$ ipython --no-banner

In [1]: import numpy as np

In [2]: import numpy.linalg as la

In [3]: np.set_printoptions(precision=2, suppress=True, linewidth=120, sign=" ")

In [4]: feats = np.array([[0.0, -3.0], [-3.0, 0.0]])

In [5]: other = feats / np.sqrt((feats ** 2).mean(axis=1, keepdims=True))

In [6]: la.norm(other, axis=1)
Out[6]: array([ 1.41,  1.41])

In [7]: la.matrix_rank(other) == la.matrix_rank(feats)
Out[7]: np.True_

In [8]: other[0]
Out[8]: array([ 0.  , -1.41])

In [9]: evals, evecs = la.eigh(feats)

In [10]: vec = np.array([1, 0])

In [11]: vec @ feats @ vec
Out[11]: np.float64(0.0)

In [12]: (np.sign(evecs[:, -1].round(6)) == np.sign(evecs[0, -1].round(6))).astype(int)
Out[12]: array([ 1,  0])

In [13]: vec @ feats @ vec / (vec @ vec), evals[0], evals[-1]
Out[13]: (np.float64(0.0), np.float64(-3.0), np.float64(3.0))

In [14]: vec = np.array([-1, 2])

In [15]: rhs = feats @ vec

In [16]: rhs
Out[16]: array([-6.,  3.])

In [17]: la.solve(feats, feats[:, 0])
Out[17]: array([ 1., -0.])

In [18]: m1 = np.loadtxt("a.csv", delimiter=",")

In [19]: m1
Out[19]: 
array([[ 4., -3.,  4., -3.,  4., -3.],
       [ 1., -4.,  1., -4.,  1., -4.],
       [ 4., -2.,  4., -2.,  4., -2.],
       [ 4., -3.,  4., -3.,  4., -3.],
       [ 1., -4.,  1., -4.,  1., -4.],
       [ 4., -2.,  4., -2.,  4., -2.]])

In [20]: # row 3 repeats row 0

In [21]: U, sig, Vt = la.svd(m1)

In [22]: evecs = Vt[:(sig > 1e-8).sum()]

In [23]: rng = np.random.default_rng(57)

In [24]: vec = m1[3] + -3 * m1[5] + rng.integers(2) * np.eye(6)[0]

In [25]: vec
Out[25]: array([-8.,  3., -8.,  3., -8.,  3.])

In [26]: np.diag(evecs.T @ evecs)
Out[26]: array([ 0.33,  0.33,  0.33,  0.33,  0.33,  0.33])

In [27]: A = np.diag(np.array([2, 1, 9])) + 2 * np.eye(3, k=1) + 2 * np.eye(3, k=-1)

In [28]: A
Out[28]: 
array([[ 2.,  2.,  0.],
       [ 2.,  1.,  2.],
       [ 0.,  2.,  9.]])

In [29]: Q, Rm = la.qr(A)

In [30]: Q
Out[30]: 
array([[-0.71,  0.24, -0.67],
       [-0.71, -0.24,  0.67],
       [-0.  ,  0.94,  0.33]])

In [31]: Q.shape, Rm.shape
Out[31]: ((3, 3), (3, 3))

In [32]: print(round(float(abs(Rm[0, 0])), 2), round(float(la.norm(A[:, 0])), 2))
2.83 2.83

In [33]: Rm
Out[33]: 
array([[-2.83, -2.12, -1.41],
       [ 0.  ,  2.12,  8.01],
       [ 0.  ,  0.  ,  4.33]])

In [34]: np.round(Q @ Rm, 2) + 0
Out[34]: 
array([[ 2.,  2.,  0.],
       [ 2.,  1.,  2.],
       [ 0.,  2.,  9.]])

In [35]: evals, evecs = la.eigh(A)

In [36]: vec = np.array([-2, 3, 1])

In [37]: la.eigvalsh(A[1:, 1:])
Out[37]: array([ 0.53,  9.47])

In [38]: evecs * np.maximum(evals, 0) @ evecs.T
Out[38]: 
array([[ 2.27,  1.62,  0.08],
       [ 1.62,  1.53,  1.89],
       [ 0.08,  1.89,  9.02]])

In [39]: evecs * np.abs(evals) @ evecs.T
Out[39]: 
array([[ 2.54,  1.24,  0.15],
       [ 1.24,  2.07,  1.78],
       [ 0.15,  1.78,  9.04]])

In [40]: (np.sign(evecs[:, -1].round(6)) == np.sign(evecs[0, -1].round(6))).astype(int)
Out[40]: array([ 1,  1,  1])

In [41]: vec @ A @ vec
Out[41]: np.float64(14.0)
